$ ipython --no-banner

In [1]: import numpy as np

In [2]: np.set_printoptions(precision=2, suppress=True, linewidth=200, legacy="1.25")

In [3]: J = np.load("arr.npy")

In [4]: J
Out[4]: 
array([[ 2.87, -0.05,  2.91],
       [ 2.81, -0.15,  2.95],
       [ 3.3 ,  0.09,  2.87],
       [ 3.4 , -0.43,  2.48],
       [ 3.12, -0.08,  2.72],
       [ 3.35, -0.23,  2.99],
       [ 2.9 ,  0.15,  3.06],
       [ 3.56,  0.23,  3.08],
       [ 2.93, -0.08,  2.51],
       [ 3.08, -0.46,  3.81],
       [ 2.97, -0.16,  2.78],
       [ 1.56,  1.8 ,  1.91],
       [ 1.24,  1.37,  2.07],
       [ 1.05,  2.31,  1.93],
       [ 0.98,  1.76,  2.16],
       [ 0.31,  1.79,  2.44],
       [ 0.72,  1.68,  1.98],
       [ 1.38,  2.33,  1.83],
       [ 0.96,  1.8 ,  2.11],
       [ 1.06,  1.85,  2.58],
       [ 0.97,  2.64,  2.47],
       [ 0.71,  1.91,  2.16],
       [ 1.56,  0.43,  2.86],
       [ 1.98,  0.95,  3.55],
       [ 2.13,  0.62,  3.71],
       [ 1.99,  0.34,  3.12],
       [ 1.81,  1.26,  3.34],
       [ 2.33,  1.01,  2.56],
       [ 2.31,  1.77,  3.21],
       [ 2.16,  1.25,  2.74],
       [ 2.  ,  0.68,  3.07],
       [ 1.81,  0.61,  3.63],
       [ 1.68,  1.24,  2.68]])

In [5]: Xc = J - J.mean(axis=1)
Traceback (most recent call last):
  Cell In[5], line 1
    Xc = J - J.mean(axis=1)
ValueError: operands could not be broadcast together with shapes (33,3) (33,) 


In [6]: Xc = J - J.mean(axis=0)

In [7]: U, sv, vt = np.linalg.svd(Xc, full_matrices=False)

In [8]: print((np.sign(U[:, 0]) == np.sign(U[0, 0])).astype(int))
[1 1 1 1 1 1 1 1 1 1 1 0 0 0 0 0 0 0 0 0 0 0 1 1 1 1 0 1 0 0 1 1 0]

In [9]: print(np.searchsorted(np.cumsum(sv ** 2) / (sv ** 2).sum(), 0.9) + 1)
2

In [10]: sv ** 2 / (sv ** 2).sum()
Out[10]: array([0.85, 0.1 , 0.05])

In [11]: np.linalg.matrix_rank(Xc)
Out[11]: 3

In [12]: proj = J @ np.linalg.solve(J.T @ J, J.T)

In [13]: np.linalg.matrix_rank(np.eye(33) - proj)
Out[13]: 30

In [14]: np.allclose(proj @ proj, proj)
Out[14]: True

In [15]: round(float(np.trace(proj)), 2)
Out[15]: 3.0

In [16]: proj @ J[:, 1]
Out[16]: 
array([-0.05, -0.15,  0.09, -0.43, -0.08, -0.23,  0.15,  0.23, -0.08, -0.46, -0.16,  1.8 ,  1.37,  2.31,  1.76,  1.79,  1.68,  2.33,  1.8 ,  1.85,  2.64,  1.91,  0.43,  0.95,  0.62,  0.34,  1.26,
        1.01,  1.77,  1.25,  0.68,  0.61,  1.24])

In [17]: x0 = np.array([-4, 5, 1])

In [18]: target = J @ x0

In [19]: try:
    ...:     np.linalg.solve(J, target)
    ...: except np.linalg.LinAlgError as e:
    ...:     print("failed:", e)
    ...: 
failed: Last 2 dimensions of the array must be square

In [20]: print(np.round(np.linalg.pinv(J) @ J, 2) + 0)
[[1. 0. 0.]
 [0. 1. 0.]
 [0. 0. 1.]]

In [21]: np.linalg.lstsq(J, target)[0]
Out[21]: array([-4.,  5.,  1.])

In [22]: np.linalg.solve(J.T @ J, J.T @ target)
Out[22]: array([-4.,  5.,  1.])

In [23]: rng = np.random.default_rng(286412)

In [24]: target = target + 0.3 * rng.normal(size=33)

In [25]: target
Out[25]: 
array([ -8.66,  -9.11, -10.48, -12.93, -10.06, -12.08,  -7.65, -10.11,  -9.38, -10.82, -10.11,   4.75,   3.53,   9.67,   7.02,   9.55,   7.3 ,   7.93,   7.31,   7.52,  11.91,   8.95,  -1.13,   0.65,
        -1.81,  -3.41,   2.15,  -2.13,   2.63,   0.82,  -1.81,  -0.83,   2.27])

In [26]: b, *_ = np.linalg.lstsq(J, target)

In [27]: b.round()
Out[27]: array([-4.,  5.,  1.])

In [28]: print([round(float(np.linalg.norm(np.linalg.solve(J.T @ J + lam * np.eye(3), J.T @ target))), 2) for lam in (0, 1, 10, 100)])
[6.46, 6.3, 5.22, 1.99]

In [29]: round(float(np.linalg.norm(target - J @ b)), 2)
Out[29]: 1.51

In [30]: print(np.round(J.T @ (target - J @ b), 2) + 0)
[0. 0. 0.]

In [31]: b
Out[31]: array([-3.92,  5.06,  0.9 ])
